>>> import numpy as np
>>> np.set_printoptions(precision=2, suppress=True, linewidth=200)
>>> F = np.load("out12.npy")
>>> F
array([[ 2.,  2.,  0.],
       [ 1., -5.,  0.],
       [ 0.,  0.,  8.]])
>>> # 2 groups of indices that never mix
>>> Uu, s, Vh = np.linalg.svd(F, full_matrices=False)
>>> np.round(Vh @ Vh.T, 2) + 0
array([[1., 0., 0.],
       [0., 1., 0.],
       [0., 0., 1.]])
>>> np.cumsum(s ** 2) / np.sum(s ** 2)
array([0.65, 0.95, 1.  ])
>>> np.allclose(Uu * s @ Vh, F)
True
>>> (F != 0).astype(int)
array([[1, 1, 0],
       [1, 1, 0],
       [0, 0, 1]])
>>> F @ F
array([[ 6., -6.,  0.],
       [-3., 27.,  0.],
       [ 0.,  0., 64.]])
>>> np.sort(np.linalg.eigvals(F).real)
array([-5.27,  2.27,  8.  ])
>>> (np.linalg.matrix_power((F != 0) + (F.T != 0) + np.eye(3), 3) > 0).astype(int)
array([[1, 1, 0],
       [1, 1, 0],
       [0, 0, 1]])
>>> np.round(np.linalg.det(2 * F), 2), round(float(np.linalg.det(F)), 2)
(np.float64(-768.0), -96.0)
>>> np.kron(np.eye(2, dtype=int), F)
array([[ 2.,  2.,  0.,  0.,  0.,  0.],
       [ 1., -5.,  0.,  0., -0.,  0.],
       [ 0.,  0.,  8.,  0.,  0.,  0.],
       [ 0.,  0.,  0.,  2.,  2.,  0.],
       [ 0., -0.,  0.,  1., -5.,  0.],
       [ 0.,  0.,  0.,  0.,  0.,  8.]])
>>> round(np.linalg.det(F[::-1]), 2)
np.float64(96.0)
>>> round(float(np.linalg.det(F.T)), 2)
-96.0
>>> round(np.linalg.eigvals(F).sum().real, 2)
np.float64(5.0)
>>> E = np.load("data.npy")
>>> E
array([[14, 26, 17],
       [26, 59, 45],
       [17, 45, 41]])
>>> # symmetric, so the eigenvalues are real
>>> round(float(np.abs(np.linalg.eigvals(E)).max()), 2)
106.24
>>> round(np.linalg.det(E), 2)
np.float64(529.0)
